$ python3 -q
>>> import numpy as np
>>> from numpy import linalg as LA
>>> np.set_printoptions(precision=3, suppress=True, linewidth=100, floatmode="fixed")
>>> def tidy(a):
...     return np.round(a, 3) + 0
... 
>>> E = np.load("mat.npy")
>>> E
array([[-0.174,  0.283, -2.195, -2.981,  0.328, -2.531, -1.604, -0.610],
       [ 2.085,  0.163,  1.267, -1.549, -0.161,  0.134, -0.481, -1.868],
       [ 4.012,  1.123, -1.623, -1.222,  1.385, -2.531, -2.585, -1.353],
       [ 3.866, -1.371, -3.525,  0.590,  0.861,  0.297, -0.992,  1.970],
       [-5.016,  2.661,  0.664, -2.785, -1.456,  4.595, -1.738,  1.118],
       [-0.378, -0.287, -1.158, -1.015, -1.154,  0.175, -3.499, -0.441]])
>>> rng = np.random.default_rng(988)
>>> A2 = E + rng.integers(-2, 3, (6, 4)) @ rng.integers(-2, 3, (4, 8))
>>> tidy(A2)
array([[ 2.826,  2.283, -4.195, -4.981, -3.672, -2.531, -2.604,  1.390],
       [-1.915,  4.163,  5.267, -7.549, -0.161, -3.866, -6.481,  2.132],
       [ 1.012,  4.123,  2.377, -6.222,  2.385, -5.531, -6.585,  1.647],
       [-0.134,  0.629, -3.525, -2.410, -1.139, -2.703, -5.992,  2.970],
       [-5.016,  2.661,  8.664,  0.215,  6.544,  5.595, -0.738,  6.118],
       [ 5.622, -2.287, -7.158, -1.015, -5.154,  3.175,  2.501, -5.441]])
>>> np.abs(A2 - E).sum(axis=1)
array([16.000, 32.000, 26.000, 20.000, 26.000, 32.000])
>>> LA.matrix_rank(A2 - E, tol=1e-8)
np.int64(4)
>>> T = np.stack([E, -1 * E, E[::-1]])
>>> LA.matrix_rank(T)
array([6, 6, 6])
>>> (T @ E.T).shape
(3, 6, 6)
>>> T.sum(axis=0)
array([[-0.378, -0.287, -1.158, -1.015, -1.154,  0.175, -3.499, -0.441],
       [-5.016,  2.661,  0.664, -2.785, -1.456,  4.595, -1.738,  1.118],
       [ 3.866, -1.371, -3.525,  0.590,  0.861,  0.297, -0.992,  1.970],
       [ 4.012,  1.123, -1.623, -1.222,  1.385, -2.531, -2.585, -1.353],
       [ 2.085,  0.163,  1.267, -1.549, -0.161,  0.134, -0.481, -1.868],
       [-0.174,  0.283, -2.195, -2.981,  0.328, -2.531, -1.604, -0.610]])
>>> tidy(LA.norm(T, axis=(1, 2)))
array([13.906, 13.906, 13.906])
>>> T.shape
(3, 6, 8)
>>> feats = np.load("m.npy")
>>> feats
array([[ 0,  1,  5,  0,  3],
       [ 0,  5,  6,  4,  5],
       [ 0,  1,  5,  0,  3],
       [ 4,  1,  4,  0,  1],
       [ 4,  5,  5,  4,  3],
       [ 1,  2,  2,  3,  4],
       [ 0,  0,  0,  0,  0],
       [ 0,  0,  0,  0,  0],
       [ 0,  0,  0,  0,  0],
       [ 0,  4,  1,  4,  2],
       [ 4,  1,  4,  0,  1],
       [ 0,  0,  0,  0,  0],
       [ 0,  0,  0,  0,  0],
       [ 4,  1,  4,  0,  1],
       [ 1,  2, 10,  4,  3],
       [ 1,  6, 11,  8,  5],
       [ 1,  6,  3,  7,  6],
       [ 4,  2,  9,  0,  4],
       [ 1,  5,  6,  8,  2],
       [ 0,  0,  0,  0,  0],
       [ 0,  0,  0,  0,  0],
       [ 4,  2,  9,  0,  4],
       [ 0,  0,  0,  0,  0],
       [ 1,  1,  5,  4,  0],
       [ 0,  4,  1,  4,  2],
       [ 0,  5,  6,  4,  5],
       [ 0,  0,  0,  0,  0],
       [ 1,  6, 11,  8,  5],
       [ 1,  2,  2,  3,  4]])
>>> Xc = (feats - feats.mean(axis=0)) / feats.std(axis=0)
>>> np.argwhere(np.abs(Xc) > 2)
array([[15,  2],
       [15,  3],
       [18,  3],
       [27,  2],
       [27,  3]])
>>> b = LA.lstsq(np.delete(Xc, 0, axis=1), Xc[:, 0])[0]
>>> np.abs(b).argmax()
np.int64(2)
>>> z = feats[:, 2] > np.median(feats[:, 2])
>>> r0 = feats[z].mean(axis=0) - feats[~z].mean(axis=0)
>>> tidy((((feats - feats.mean(axis=0)) @ r0 > 0) == z).mean())
np.float64(0.966)
>>> ((feats - feats.mean(axis=0)) @ r0 > 0).astype(int)
array([1, 1, 1, 0, 1, 0, 0, 0, 0, 0, 0, 0, 0, 0, 1, 1, 1, 1, 1, 0, 0, 1, 0, 1, 0, 1, 0, 1, 0])
>>> tidy(r0)
array([0.534, 2.181, 6.098, 2.431, 2.265])
>>> m1 = rng.normal(size=(12, 6)) + 5 * np.array([8, 0, -2, -1, -2, 1])
>>> tidy(m1)
array([[ 40.054,   0.202,  -9.351,  -3.222,  -9.890,   3.472],
       [ 40.423,  -1.084, -10.611,  -5.972,  -9.919,   5.955],
       [ 41.230,   1.020,  -9.260,  -5.588,  -9.653,   5.535],
       [ 40.622,  -1.113,  -8.543,  -5.301, -10.822,   4.450],
       [ 41.650,  -0.942,  -9.584,  -5.433,  -8.330,   3.865],
       [ 39.154,  -0.031, -12.626,  -5.886,  -9.343,   4.060],
       [ 38.397,   0.824, -10.425,  -4.651, -11.594,   6.789],
       [ 40.701,   0.593, -10.197,  -6.481, -10.682,   6.310],
       [ 39.807,  -0.074, -11.299,  -4.086,  -6.895,   4.521],
       [ 40.293,   1.234,  -8.463,  -6.147, -10.289,   5.040],
       [ 40.019,  -2.031,  -9.303,  -4.206,  -9.389,   5.176],
       [ 41.015,   1.825, -10.363,  -4.501,  -7.706,   5.042]])
>>> z = m1[:, 0] > np.median(m1[:, 0])
>>> r0 = m1[z].mean(axis=0) - m1[~z].mean(axis=0)
>>> np.argsort(-np.abs(r0).round(6), kind="stable")
array([0, 3, 2, 5, 4, 1])
>>> tidy((((m1 - m1.mean(axis=0)) @ r0 > 0) == z).mean())
np.float64(0.917)
>>> tidy(r0)
array([ 1.320,  0.029,  0.485, -0.846,  0.048,  0.350])
>>> Xc = m1 - m1.mean(axis=0)
>>> evecs = LA.svd(Xc)[2][:1]
>>> A2 = Xc - Xc @ evecs.T @ evecs
>>> tidy(LA.norm(A2) / LA.norm(Xc))
np.float64(0.805)
>>> tidy((Xc @ evecs.T).std(axis=0))
array([1.536])
>>> dist = LA.norm(m1[:, None] - m1[None], axis=-1)
>>> np.unravel_index(dist.round(6).argmax(), dist.shape)
(np.int64(4), np.int64(6))
>>> A2 = np.c_[m1[:, :4] @ np.array([[-7, -5, -6, -9], [0, 6, -8, -7], [-2, -9, 8, -8], [-9, 4, 7, -6]]), np.array([-1, 2, 0, -1, 2, 1, -2, 2, -2, 0, 0, 2])]
>>> tidy(A2)
array([[-232.675, -127.789, -339.295, -267.757,   -1.000],
       [-207.996, -137.007, -360.558, -235.501,    2.000],
       [-219.801, -139.043, -368.729, -270.602,    0.000],
       [-219.562, -154.105, -340.282, -257.662,   -1.000],
       [-223.487, -149.381, -357.069, -258.991,    2.000],
       [-195.852, -105.869, -376.888, -215.842,    1.000],
       [-206.063, -111.814, -352.937, -240.029,   -2.000],
       [-206.190, -134.098, -375.894, -250.004,    2.000],
       [-219.273, -114.135, -357.246, -242.834,   -2.000],
       [-209.798, -142.481, -362.367, -266.685,    0.000],
       [-223.676, -145.379, -327.726, -246.296,    0.000],
       [-225.871, -118.866, -375.104, -272.009,    2.000]])
>>> tidy(LA.lstsq(m1, A2[:, 0])[0])
array([-7.000,  0.000, -2.000, -9.000,  0.000,  0.000])
>>> LA.matrix_rank(np.c_[m1, A2])
np.int64(7)
>>> LA.matrix_rank(A2)
np.int64(5)
>>> r0 = np.array([1, 2, 3])
>>> tidy(np.polyval(r0, A2[6]))
array([ 42053.004,  12281.646, 123861.705,  57136.951,      3.000])
>>> J = np.loadtxt("layer19.csv", delimiter=",")
>>> J
array([[  1.000,  -1.000,   1.000,  -1.000],
       [  1.000,   0.000,   0.000,   0.000],
       [  1.000,   1.000,   1.000,   1.000],
       [  1.000,   2.000,   4.000,   8.000],
       [  1.000,   3.000,   9.000,  27.000],
       [  1.000,   4.000,  16.000,  64.000],
       [  1.000,   5.000,  25.000, 125.000],
       [  1.000,   6.000,  36.000, 216.000],
       [  1.000,   7.000,  49.000, 343.000]])
>>> A2 = J[0, 0] * J[1:] - np.outer(J[1:, 0], J[0])
>>> A2
array([[  0.000,   1.000,  -1.000,   1.000],
       [  0.000,   2.000,   0.000,   2.000],
       [  0.000,   3.000,   3.000,   9.000],
       [  0.000,   4.000,   8.000,  28.000],
       [  0.000,   5.000,  15.000,  65.000],
       [  0.000,   6.000,  24.000, 126.000],
       [  0.000,   7.000,  35.000, 217.000],
       [  0.000,   8.000,  48.000, 344.000]])
>>> np.flatnonzero(~A2.round(6).any(axis=1))
array([], dtype=int64)
>>> LA.matrix_rank(A2), LA.matrix_rank(J)
(np.int64(3), np.int64(4))
>>> O, Rm = LA.qr(J)
>>> tidy(O @ Rm)
array([[  1.000,  -1.000,   1.000,  -1.000],
       [  1.000,   0.000,   0.000,   0.000],
       [  1.000,   1.000,   1.000,   1.000],
       [  1.000,   2.000,   4.000,   8.000],
       [  1.000,   3.000,   9.000,  27.000],
       [  1.000,   4.000,  16.000,  64.000],
       [  1.000,   5.000,  25.000, 125.000],
       [  1.000,   6.000,  36.000, 216.000],
       [  1.000,   7.000,  49.000, 343.000]])
>>> O.shape, Rm.shape
((9, 4), (4, 4))
>>> np.allclose(Rm.T @ Rm, J.T @ J)
True
>>> tidy(np.trace(O @ O.T))
np.float64(4.0)
>>> [round(float(x), 3) for x in LA.svd(m1, compute_uv=False)[:3]]
[149.621, 5.307, 4.356]
>>> LA.matrix_rank(m1, rtol=0.1)
np.int64(1)
>>> np.argsort(-LA.norm(m1, axis=0).round(6), kind="stable")[:3]
array([0, 2, 4])
>>> round(np.log10(LA.cond(m1)))
2
>>> tidy(np.abs(LA.svd(m1)[2][-1]))
array([0.062, 0.230, 0.170, 0.272, 0.375, 0.837])
>>> left, sigma, VT = LA.svd(J)
>>> np.argmax(sigma[:-1] / (sigma[1:] + 1e-6)) + 1
np.int64(1)
>>> A2 = left[:, :1] @ np.diag(sigma[:1]) @ VT[:1]
>>> LA.matrix_rank(J, rtol=0.05)
np.int64(1)
>>> tidy(np.abs(J - A2).max())
np.float64(5.796)
>>> tidy(LA.norm(J - A2, 2)), tidy(sigma[1])
(np.float64(11.978), np.float64(11.978))
>>> tidy(LA.norm(J - A2) / LA.norm(J))
np.float64(0.028)
>>> LA.matrix_rank(A2)
np.int64(1)
>>> theta = np.radians(120)
>>> Rm = np.eye(4)
>>> Rm[3, 3] = Rm[0, 0] = np.cos(theta)
>>> Rm[3, 0], Rm[0, 3] = -np.sin(theta), np.sin(theta)
>>> tidy(Rm)
array([[-0.500,  0.000,  0.000,  0.866],
       [ 0.000,  1.000,  0.000,  0.000],
       [ 0.000,  0.000,  1.000,  0.000],
       [-0.866,  0.000,  0.000, -0.500]])
>>> A2 = J @ Rm.T
>>> tidy(LA.det(Rm)), tidy(np.trace(Rm))
(np.float64(1.0), np.float64(1.0))
>>> np.allclose(LA.norm(J, axis=1), LA.norm(A2, axis=1))
True
>>> tidy(LA.svd(J, compute_uv=False)), tidy(LA.svd(A2, compute_uv=False))
(array([435.314,  11.978,   1.751,   1.687]), array([435.314,  11.978,   1.751,   1.687]))
>>> np.allclose(J @ J.T, A2 @ A2.T)
True
>>> X = np.load("out8.npy")
>>> X
array([[1.000, 0.200, 0.040, 0.008, 0.002, 0.000, 0.000, 0.000],
       [0.200, 1.000, 0.200, 0.040, 0.008, 0.002, 0.000, 0.000],
       [0.040, 0.200, 1.000, 0.200, 0.040, 0.008, 0.002, 0.000],
       [0.008, 0.040, 0.200, 1.000, 0.200, 0.040, 0.008, 0.002],
       [0.002, 0.008, 0.040, 0.200, 1.000, 0.200, 0.040, 0.008],
       [0.000, 0.002, 0.008, 0.040, 0.200, 1.000, 0.200, 0.040],
       [0.000, 0.000, 0.002, 0.008, 0.040, 0.200, 1.000, 0.200],
       [0.000, 0.000, 0.000, 0.002, 0.008, 0.040, 0.200, 1.000]])
>>> x0 = np.ones(8)
>>> for _ in range(3):
...     x0 = X @ x0
...     x0 /= LA.norm(x0)
...     print(round(x0 @ X @ x0, 3))
... 
1.434
1.441
1.445
>>> tidy(LA.eigvalsh(X)[-1])
np.float64(1.451)
>>> tidy(x0)
array([0.256, 0.353, 0.388, 0.399, 0.399, 0.388, 0.353, 0.256])
>>> P = m1 @ LA.solve(m1.T @ m1, m1.T)
>>> tidy(LA.eigvalsh(P))
array([0.000, 0.000, 0.000, 0.000, 0.000, 0.000, 1.000, 1.000, 1.000, 1.000, 1.000, 1.000])
>>> tidy(P @ m1[:, 0])
array([40.054, 40.423, 41.230, 40.622, 41.650, 39.154, 38.397, 40.701, 39.807, 40.293, 40.019,
       41.015])
>>> tidy(np.trace(P))
np.float64(6.0)
>>> tidy(np.diag(P))
array([0.734, 0.351, 0.245, 0.389, 0.387, 0.867, 0.702, 0.305, 0.491, 0.452, 0.544, 0.533])
>>> x0 = np.array([-4, -4, 4, 2, -1, -2, -1, -1])
>>> y = X @ x0
>>> tidy(y)
array([-4.626, -3.932,  3.382,  2.318, -0.928, -2.336, -1.616, -1.284])
>>> tidy(LA.solve(X, y))
array([-4.000, -4.000,  4.000,  2.000, -1.000, -2.000, -1.000, -1.000])
>>> tidy(LA.solve(X, X[:, 4]))
array([0.000, 0.000, 0.000, 0.000, 1.000, 0.000, 0.000, 0.000])
>>> tidy(LA.solve(X.T, X[2]))
array([0.000, 0.000, 1.000, 0.000, 0.000, 0.000, 0.000, 0.000])
>>> F = np.array([[2, 3, 4],
...     [5, 6, 7],
...     [8, 9, 10],
...     [11, 12, 13],
...     [14, 15, 16],
...     [17, 18, 19],
...     [20, 21, 22]])
>>> left, sigma, VT = LA.svd(F)
>>> np.argmax(sigma[:-1] / (sigma[1:] + 1e-6)) + 1
np.int64(2)
>>> A2 = left[:, :2] @ np.diag(sigma[:2]) @ VT[:2]
>>> LA.matrix_rank(A2)
np.int64(2)
>>> LA.matrix_rank(F, rtol=0.05)
np.int64(1)
>>> tidy(np.abs(F - A2).max())
np.float64(0.0)
>>> left, sigma, VT = LA.svd(F)
>>> evecs = VT[:(sigma > 1e-8).sum()]
>>> x0 = F[0] + -3 * F[4] + rng.integers(2) * np.eye(3)[1]
>>> x0
array([-40.000, -42.000, -44.000])
>>> tidy(evecs.T @ evecs)
array([[ 0.833,  0.333, -0.167],
       [ 0.333,  0.333,  0.333],
       [-0.167,  0.333,  0.833]])
>>> np.allclose(evecs.T @ evecs @ x0, x0)
True
>>> r0 = np.array([1, 0])
>>> np.polyval(r0, F[3])
array([11, 12, 13])
>>> np.array([np.convolve(row, r0, "same") for row in F])
array([[ 2,  3,  4],
       [ 5,  6,  7],
       [ 8,  9, 10],
       [11, 12, 13],
       [14, 15, 16],
       [17, 18, 19],
       [20, 21, 22]])
>>> np.correlate(F[3], F[0], "full")
array([ 44,  81, 110,  63,  26])
>>> mat = np.loadtxt("sample7.csv", delimiter=",")
>>> mat
array([[ 2.000, -1.000,  2.000,  0.000, -2.000, -1.000,  0.000, -2.000],
       [ 1.000,  1.000, -1.000,  1.000, -1.000, -2.000, -2.000, -2.000],
       [ 0.000,  0.000,  1.000, -3.000, -1.000,  0.000,  3.000,  1.000],
       [ 0.000,  0.000, -2.000, -3.000,  1.000, -2.000,  0.000, -3.000],
       [ 0.000,  0.000,  1.000, -1.000,  3.000, -1.000, -3.000,  1.000],
       [ 0.000,  0.000, -1.000,  1.000,  2.000,  0.000,  2.000, -3.000],
       [ 0.000,  0.000, -3.000, -3.000, -2.000, -2.000,  3.000,  1.000],
       [ 0.000,  0.000,  0.000,  0.000,  0.000, -3.000, -2.000, -3.000]])
>>> LA.determinant(mat)
Traceback (most recent call last):
  File "<python-input-119>", line 1, in <module>
    LA.determinant(mat)
    ^^^^^^^^^^^^^^
AttributeError: module 'numpy.linalg' has no attribute 'determinant'
>>> (mat + mat.T) / 2
array([[ 2.000,  0.000,  1.000,  0.000, -1.000, -0.500,  0.000, -1.000],
       [ 0.000,  1.000, -0.500,  0.500, -0.500, -1.000, -1.000, -1.000],
       [ 1.000, -0.500,  1.000, -2.500,  0.000, -0.500,  0.000,  0.500],
       [ 0.000,  0.500, -2.500, -3.000,  0.000, -0.500, -1.500, -1.500],
       [-1.000, -0.500,  0.000,  0.000,  3.000,  0.500, -2.500,  0.500],
       [-0.500, -1.000, -0.500, -0.500,  0.500,  0.000,  0.000, -3.000],
       [ 0.000, -1.000,  0.000, -1.500, -2.500,  0.000,  3.000, -0.500],
       [-1.000, -1.000,  0.500, -1.500,  0.500, -3.000, -0.500, -3.000]])
>>> np.allclose(mat, mat.T)
False
>>> mat @ mat
array([[  3.000,  -3.000,   6.000,  -6.000, -13.000,   8.000,  16.000,   7.000],
       [  3.000,   0.000,   5.000,   6.000,  -4.000,   6.000,  -8.000,   1.000],
       [  0.000,   0.000,  -3.000,  -2.000, -13.000,  -2.000,  13.000,   9.000],
       [  0.000,   0.000,   7.000,  12.000,  -2.000,  14.000,  -7.000,  23.000],
       [  0.000,   0.000,  16.000,   5.000,  11.000,   2.000, -19.000,   4.000],
       [  0.000,   0.000,  -7.000,  -8.000,   4.000,   1.000,   3.000,   9.000],
       [  0.000,   0.000,  -6.000,   9.000, -16.000,  -1.000,   0.000,  10.000],
       [  0.000,   0.000,   9.000,   3.000,  -2.000,  13.000,  -6.000,  16.000]])
>>> tidy(LA.matrix_power(mat, 4))
array([[   0.000,   -9.000, -354.000,  -84.000, -474.000,  -33.000,  421.000,  226.000],
       [   9.000,   -9.000,   -4.000,  -93.000,  -10.000,  117.000,  159.000,  178.000],
       [   0.000,    0.000, -196.000,   77.000, -334.000,   54.000,  162.000,  131.000],
       [   0.000,    0.000,  182.000,   14.000,  -15.000,  470.000,  -51.000,  755.000],
       [   0.000,    0.000,  299.000,  -92.000,  207.000,  133.000,  -54.000,  195.000],
       [   0.000,    0.000,   85.000,  -16.000,   89.000,   25.000, -162.000,  -48.000],
       [   0.000,    0.000,  -78.000,   78.000, -140.000,  235.000,  100.000,  240.000],
       [   0.000,    0.000,   51.000, -102.000,  -29.000,  247.000,   77.000,  455.000]])
>>> np.trace(mat)
np.float64(4.0)
>>> tidy(np.abs(LA.eigvals(mat)).max())
np.float64(4.091)
